In [1]: import numpy as np

In [2]: np.set_printoptions(precision=1, suppress=True, linewidth=120, legacy="1.25")

In [3]: A2 = np.array([[0, 4], [-5, -5]])

In [4]: mat = np.kron(np.eye(2, dtype=int), A2)

In [5]: print(mat)
[[ 0  4  0  0]
 [-5 -5  0  0]
 [ 0  0  0  4]
 [ 0  0 -5 -5]]

In [6]: rng = np.random.default_rng(8301)

In [7]: idx = rng.permutation(4)

In [8]: A2 = mat[:, idx] * rng.choice([-1, 1], 4)

In [9]: print(A2)
[[ 0  0  4  0]
 [ 0  0 -5 -5]
 [ 0 -4  0  0]
 [-5  5  0  0]]

In [10]: Uu, _, VT = np.linalg.svd(mat.T @ A2)

In [11]: print(np.round(Uu @ VT, 1) + 0)
[[ 0.  0.  0.  1.]
 [ 0.  0.  1.  0.]
 [ 1.  0.  0.  0.]
 [ 0. -1.  0.  0.]]

In [12]: print(np.round(np.linalg.lstsq(mat, A2)[0], 1) + 0)
[[ 0.  0.  0.  1.]
 [ 0.  0.  1.  0.]
 [ 1.  0.  0.  0.]
 [ 0. -1.  0.  0.]]

In [13]: print(np.linalg.eigvals(A2))
[-3.+3.4j -3.-3.4j  3.+3.4j  3.-3.4j]

In [14]: print(np.round(np.poly(A2), 1) + 0)
[  1.   0.   5.   0. 400.]

In [15]: idx = rng.permutation(4)

In [16]: print(idx)
[3 1 0 2]

In [17]: A2 = mat[idx][:, idx]

In [18]: print(np.diag(A2))
[-5 -5  0  0]

In [19]: print(np.trace(A2))
-10

In [20]: arr = np.load("layer0.npy")

In [21]: print(arr.round(1) + 0)
[[-0.2 -0.3  0.1 -0.4 -0.1 -0.1 -0.6  0.1 -0.6  0.2]
 [ 0.7  0.  -0.3  0.4 -0.2  0.1 -0.3  0.  -0.1  0.3]
 [-0.3  0.  -0.2  0.2 -0.4  0.2 -0.1 -0.6 -0.2 -0.4]
 [ 0.3  0.5  0.2 -0.5 -0.3  0.4  0.2 -0.1 -0.2  0.1]
 [-0.1  0.6  0.   0.1 -0.4 -0.6 -0.1  0.2  0.1 -0.1]
 [ 0.3 -0.1 -0.3 -0.4  0.   0.1 -0.3  0.1  0.3 -0.6]
 [-0.1  0.4  0.4  0.2  0.3  0.4 -0.6  0.   0.2 -0.1]
 [-0.1  0.2 -0.4 -0.3  0.3 -0.3 -0.2 -0.5  0.3  0.4]
 [-0.2  0.4 -0.6  0.1  0.4  0.2  0.   0.4 -0.4  0. ]
 [-0.4 -0.1 -0.2 -0.1 -0.5  0.3 -0.1  0.3  0.4  0.4]]

In [22]: print(np.round(arr @ arr.T, 1) + 0)
[[1. 0. 0. 0. 0. 0. 0. 0. 0. 0.]
 [0. 1. 0. 0. 0. 0. 0. 0. 0. 0.]
 [0. 0. 1. 0. 0. 0. 0. 0. 0. 0.]
 [0. 0. 0. 1. 0. 0. 0. 0. 0. 0.]
 [0. 0. 0. 0. 1. 0. 0. 0. 0. 0.]
 [0. 0. 0. 0. 0. 1. 0. 0. 0. 0.]
 [0. 0. 0. 0. 0. 0. 1. 0. 0. 0.]
 [0. 0. 0. 0. 0. 0. 0. 1. 0. 0.]
 [0. 0. 0. 0. 0. 0. 0. 0. 1. 0.]
 [0. 0. 0. 0. 0. 0. 0. 0. 0. 1.]]

In [23]: print(np.round(arr.T @ arr, 1) + 0)
[[1. 0. 0. 0. 0. 0. 0. 0. 0. 0.]
 [0. 1. 0. 0. 0. 0. 0. 0. 0. 0.]
 [0. 0. 1. 0. 0. 0. 0. 0. 0. 0.]
 [0. 0. 0. 1. 0. 0. 0. 0. 0. 0.]
 [0. 0. 0. 0. 1. 0. 0. 0. 0. 0.]
 [0. 0. 0. 0. 0. 1. 0. 0. 0. 0.]
 [0. 0. 0. 0. 0. 0. 1. 0. 0. 0.]
 [0. 0. 0. 0. 0. 0. 0. 1. 0. 0.]
 [0. 0. 0. 0. 0. 0. 0. 0. 1. 0.]
 [0. 0. 0. 0. 0. 0. 0. 0. 0. 1.]]

In [24]: print(np.linalg.norm(arr, axis=0))
[1. 1. 1. 1. 1. 1. 1. 1. 1. 1.]
